% ipython --no-banner

In [1]: import numpy as np

In [2]: np.set_printoptions(precision=2, suppress=True, linewidth=140, legacy="1.25")

In [3]: def rd(a):
   ...:     return np.round(a, 2) + 0
   ...: 

In [4]: A = np.loadtxt("case18.csv", delimiter=",")

In [5]: A
Out[5]: 
array([[ 0., -1., -1., -3.,  1., -1.,  1.],
       [ 1.,  0.,  1.,  2.,  0.,  2., -1.],
       [ 1., -1.,  0., -1.,  2., -1.,  2.],
       [ 3., -2.,  1.,  0., -2., -1.,  1.],
       [-1.,  0., -2.,  2.,  0.,  3., -1.],
       [ 1., -2.,  1.,  1., -3.,  0.,  0.],
       [-1.,  1., -2., -1.,  1.,  0.,  0.]])

In [6]: # antisymmetric, zero diagonal

In [7]: Uu, s, Vh = np.linalg.svd(A)

In [8]: vecs = Vh[:(s > 1e-8).sum()]

In [9]: rng = np.random.default_rng(548395)

In [10]: vec = A[4] + 4 * A[2] + rng.integers(2) * np.eye(7)[4]

In [11]: vec
Out[11]: array([ 3., -4., -2., -2.,  8., -1.,  7.])

In [12]: rd(np.diag(vecs.T @ vecs))
Out[12]: array([1.  , 0.84, 0.96, 0.94, 0.91, 0.76, 0.59])

In [13]: np.allclose(vecs.T @ vecs @ vec, vec)
Out[13]: True

In [14]: rd(np.linalg.norm(vec - vecs.T @ vecs @ vec))
Out[14]: 0.0

In [15]: np.linalg.matrix_rank(np.vstack([A, vec]))
Out[15]: 6

In [16]: t = np.radians(15)

In [17]: Rm = np.eye(7)

In [18]: Rm[4, 4] = Rm[1, 1] = np.cos(t)

In [19]: Rm[4, 1], Rm[1, 4] = -np.sin(t), np.sin(t)

In [20]: rd(Rm)
Out[20]: 
array([[ 1.  ,  0.  ,  0.  ,  0.  ,  0.  ,  0.  ,  0.  ],
       [ 0.  ,  0.97,  0.  ,  0.  ,  0.26,  0.  ,  0.  ],
       [ 0.  ,  0.  ,  1.  ,  0.  ,  0.  ,  0.  ,  0.  ],
       [ 0.  ,  0.  ,  0.  ,  1.  ,  0.  ,  0.  ,  0.  ],
       [ 0.  , -0.26,  0.  ,  0.  ,  0.97,  0.  ,  0.  ],
       [ 0.  ,  0.  ,  0.  ,  0.  ,  0.  ,  1.  ,  0.  ],
       [ 0.  ,  0.  ,  0.  ,  0.  ,  0.  ,  0.  ,  1.  ]])

In [21]: M2 = A @ Rm.T

In [22]: rd(np.abs(M2 - A).max(axis=0))
Out[22]: array([0.  , 0.71, 0.  , 0.  , 0.62, 0.  , 0.  ])

In [23]: rd(M2)
Out[23]: 
array([[ 0.  , -0.71, -1.  , -3.  ,  1.22, -1.  ,  1.  ],
       [ 1.  ,  0.  ,  1.  ,  2.  ,  0.  ,  2.  , -1.  ],
       [ 1.  , -0.45,  0.  , -1.  ,  2.19, -1.  ,  2.  ],
       [ 3.  , -2.45,  1.  ,  0.  , -1.41, -1.  ,  1.  ],
       [-1.  ,  0.  , -2.  ,  2.  ,  0.  ,  3.  , -1.  ],
       [ 1.  , -2.71,  1.  ,  1.  , -2.38,  0.  ,  0.  ],
       [-1.  ,  1.22, -2.  , -1.  ,  0.71,  0.  ,  0.  ]])

In [24]: rd(np.linalg.svd(A, compute_uv=False)), rd(np.linalg.svd(M2, compute_uv=False))
Out[24]: 
(array([6.41, 6.41, 2.77, 2.77, 1.14, 1.14, 0.  ]),
 array([6.41, 6.41, 2.77, 2.77, 1.14, 1.14, 0.  ]))

In [25]: rd(np.linalg.det(Rm)), rd(np.trace(Rm))
Out[25]: (1.0, 6.93)

In [26]: np.allclose(A @ A.T, M2 @ M2.T)
Out[26]: True

In [27]: J = np.load("arr.npy")

In [28]: J
Out[28]: 
array([[ 1,  0,  0,  0,  0,  0,  0],
       [ 2,  1,  0,  0,  0,  0,  0],
       [-2, -2,  1,  0,  0,  0,  0],
       [ 0,  0, -1,  1,  0,  0,  0],
       [-2,  0,  0,  2,  1,  0,  0],
       [-2,  2,  0,  0,  0,  1,  0],
       [ 1, -1,  2,  1, -2,  0,  1]])

In [29]: # triangular

In [30]: np.linalg.matrix_rank(J - J[0, 0] * np.eye(7))
Out[30]: 5

In [31]: [int(np.linalg.matrix_rank(np.linalg.matrix_power(J, p))) for p in range(1, 8)]
Out[31]: [7, 7, 7, 7, 7, 7, 7]

In [32]: K = np.loadtxt("sample8.csv", delimiter=",")

In [33]: K
Out[33]: 
array([[ 6., -6.,  4.,  2.,  2.,  0.],
       [-6., 11., -6., -3., -3.,  0.],
       [ 4., -6.,  6.,  2.,  2.,  0.],
       [ 2., -3.,  2.,  3.,  1.,  0.],
       [ 2., -3.,  2.,  1.,  3.,  0.],
       [ 0.,  0.,  0.,  0.,  0.,  2.]])

In [34]: # 2 blocks once reordered

In [35]: f = np.array([2, -7, 1, -8, -4, 7])

In [36]: M2 = K + np.outer(f, np.eye(6)[4])

In [37]: rd(np.linalg.det(M2) / np.linalg.det(K)), rd(1 + np.linalg.solve(K, f)[4])
Out[37]: (-1.36, -1.36)

In [38]: labels = rng.permutation(6)

In [39]: M2 = K[:, labels] * rng.choice([-1, 1], 6)

In [40]: M2
Out[40]: 
array([[  6.,   6.,  -0.,  -2.,  -2.,  -4.],
       [ -6., -11.,  -0.,   3.,   3.,   6.],
       [  4.,   6.,  -0.,  -2.,  -2.,  -6.],
       [  2.,   3.,  -0.,  -3.,  -1.,  -2.],
       [  2.,   3.,  -0.,  -1.,  -3.,  -2.],
       [  0.,  -0.,  -2.,  -0.,  -0.,  -0.]])

In [41]: Uu, _, Vh = np.linalg.svd(K.T @ M2)

In [42]: labels
Out[42]: array([0, 1, 5, 3, 4, 2])

In [43]: rd(Uu @ Vh)
Out[43]: 
array([[ 1.,  0.,  0.,  0.,  0.,  0.],
       [ 0., -1.,  0.,  0.,  0.,  0.],
       [ 0.,  0.,  0.,  0.,  0., -1.],
       [ 0.,  0.,  0., -1.,  0.,  0.],
       [ 0.,  0.,  0.,  0., -1.,  0.],
       [ 0.,  0., -1.,  0.,  0.,  0.]])

In [44]: vec = np.array([3, 0, 3, 1, 3, 4, 5])

In [45]: rd(np.linalg.svd(A, compute_uv=False))
Out[45]: array([6.41, 6.41, 2.77, 2.77, 1.14, 1.14, 0.  ])

In [46]: vec @ A @ vec
Out[46]: 0.0

In [47]: rd(np.linalg.eigvals(A).real)
Out[47]: array([0., 0., 0., 0., 0., 0., 0.])

In [48]: rd(np.linalg.det(A))
Out[48]: 0.0

In [49]: O = np.linalg.solve(np.eye(7) - A, np.eye(7) + A)

In [50]: rd(np.linalg.det(O))
Out[50]: 1.0
